In [1]: import numpy as np

In [2]: import numpy.linalg as la

In [3]: np.set_printoptions(precision=1, suppress=True, linewidth=200)

In [4]: arr = np.loadtxt("out16.csv", delimiter=",")

In [5]: print(arr)
[[1.  0.7 0.5 0.3 0.2 0.2 0.1 0.1 0.1 0.  0.  0.  0. ]
 [0.7 1.  0.7 0.5 0.3 0.2 0.2 0.1 0.1 0.1 0.  0.  0. ]
 [0.5 0.7 1.  0.7 0.5 0.3 0.2 0.2 0.1 0.1 0.1 0.  0. ]
 [0.3 0.5 0.7 1.  0.7 0.5 0.3 0.2 0.2 0.1 0.1 0.1 0. ]
 [0.2 0.3 0.5 0.7 1.  0.7 0.5 0.3 0.2 0.2 0.1 0.1 0.1]
 [0.2 0.2 0.3 0.5 0.7 1.  0.7 0.5 0.3 0.2 0.2 0.1 0.1]
 [0.1 0.2 0.2 0.3 0.5 0.7 1.  0.7 0.5 0.3 0.2 0.2 0.1]
 [0.1 0.1 0.2 0.2 0.3 0.5 0.7 1.  0.7 0.5 0.3 0.2 0.2]
 [0.1 0.1 0.1 0.2 0.2 0.3 0.5 0.7 1.  0.7 0.5 0.3 0.2]
 [0.  0.1 0.1 0.1 0.2 0.2 0.3 0.5 0.7 1.  0.7 0.5 0.3]
 [0.  0.  0.1 0.1 0.1 0.2 0.2 0.3 0.5 0.7 1.  0.7 0.5]
 [0.  0.  0.  0.1 0.1 0.1 0.2 0.2 0.3 0.5 0.7 1.  0.7]
 [0.  0.  0.  0.  0.1 0.1 0.1 0.2 0.2 0.3 0.5 0.7 1. ]]

In [6]: w, evecs = la.eigh(arr)

In [7]: vec = np.array([2, 3, 2, 2, 1, 0, 1, 4, 4, 4, 5, 4, 5])

In [8]: print((np.sign(evecs[:, -1].round(6)) == np.sign(evecs[0, -1].round(6))).astype(int))
[1 1 1 1 1 1 1 1 1 1 1 1 1]

In [9]: print(la.eigvalsh(arr[1:, 1:]))
[0.1 0.1 0.2 0.3 0.3 0.3 0.4 0.7 1.  1.5 2.6 4.4]

In [10]: print(np.round(vec @ arr @ vec / (vec @ vec), 1), round(float(w[0]), 1), np.round(w[-1], 1))
3.7 0.1 4.5

In [11]: print(np.abs(arr).sum(axis=1).max(), round(np.abs(w).max(), 1))
5.0 4.5

In [12]: print(vec @ arr @ vec)
501.0

In [13]: E = np.loadtxt("block6.csv", delimiter=",")

In [14]: print(E)
[[ 2.  3.  4.  2.  3.  1.  6.  2.  4.]
 [ 1.  3.  5.  3.  4.  2.  5.  1.  3.]
 [ 1.  2.  1.  2.  0.  1.  3.  1.  1.]
 [ 0.  5.  8.  7.  5.  8.  4.  4.  5.]
 [ 2.  3.  4.  7.  2.  4.  4.  7.  4.]
 [ 4.  1.  1.  3.  2.  2.  1.  4.  1.]
 [ 3.  1.  1.  1.  1.  1.  1.  0.  3.]
 [ 4.  1.  1.  4.  1.  1.  1.  3.  3.]
 [ 1.  2.  1.  2.  0.  1.  3.  1.  1.]
 [ 5.  4.  5.  3.  4.  2.  7.  2.  7.]
 [ 6. 10.  9. 11.  5. 10.  9.  6.  4.]
 [ 1.  5.  4.  4.  1.  4.  4.  0.  0.]
 [ 2.  4.  5.  1.  3.  2.  5.  1.  3.]
 [ 9. 10. 10.  7.  7.  8. 12.  3.  8.]
 [ 7.  4.  8.  3.  8.  6.  6.  5. 10.]
 [ 0.  5.  8.  7.  5.  8.  4.  4.  5.]
 [ 1.  3.  4.  4.  2.  4.  4.  4.  4.]
 [ 4.  1.  1.  3.  2.  2.  1.  4.  1.]
 [ 6.  2.  2.  1.  3.  3.  2.  1.  4.]
 [ 2.  6.  8.  3.  5.  5.  6.  2.  5.]
 [ 7.  3.  5.  1.  6.  3.  5.  2.  7.]
 [ 5.  4.  5.  8.  3.  5.  5.  7.  7.]]

In [15]: # row 8 repeats row 2

In [16]: D = la.norm(E[:, None] - E[None], axis=-1)

In [17]: print(D[:5, :5])
[[ 0.   2.8  6.2 10.5  8. ]
 [ 2.8  0.   6.6  9.   8. ]
 [ 6.2  6.6  0.  13.6  9.7]
 [10.5  9.  13.6  0.   7.7]
 [ 8.   8.   9.7  7.7  0. ]]

In [18]: print(D[1])
[ 2.8  0.   6.6  9.   8.   7.9  7.4  7.7  6.6  6.2 16.2  5.5  2.6 16.6 12.   9.   4.6  7.9  7.1  5.9  7.9 10.2]

In [19]: print(la.norm(E - E.mean(axis=0), axis=1))
[ 4.2  4.   7.6  7.5  5.5  7.   8.   6.8  7.6  4.8 13.7  6.2  4.4 14.7  9.8  7.5  3.   7.   6.   5.3  6.4  6.8]

In [20]: print(la.norm(E, axis=1))
[ 9.9  9.9  4.7 16.9 13.4  7.3  4.9  7.4  4.7 14.  24.4  9.5  9.7 25.7 20.  16.9 10.5  7.3  9.2 15.1 14.4 16.9]

In [21]: print(D[1].round(6).argsort(kind="stable")[:4])
[ 1 12  0 16]
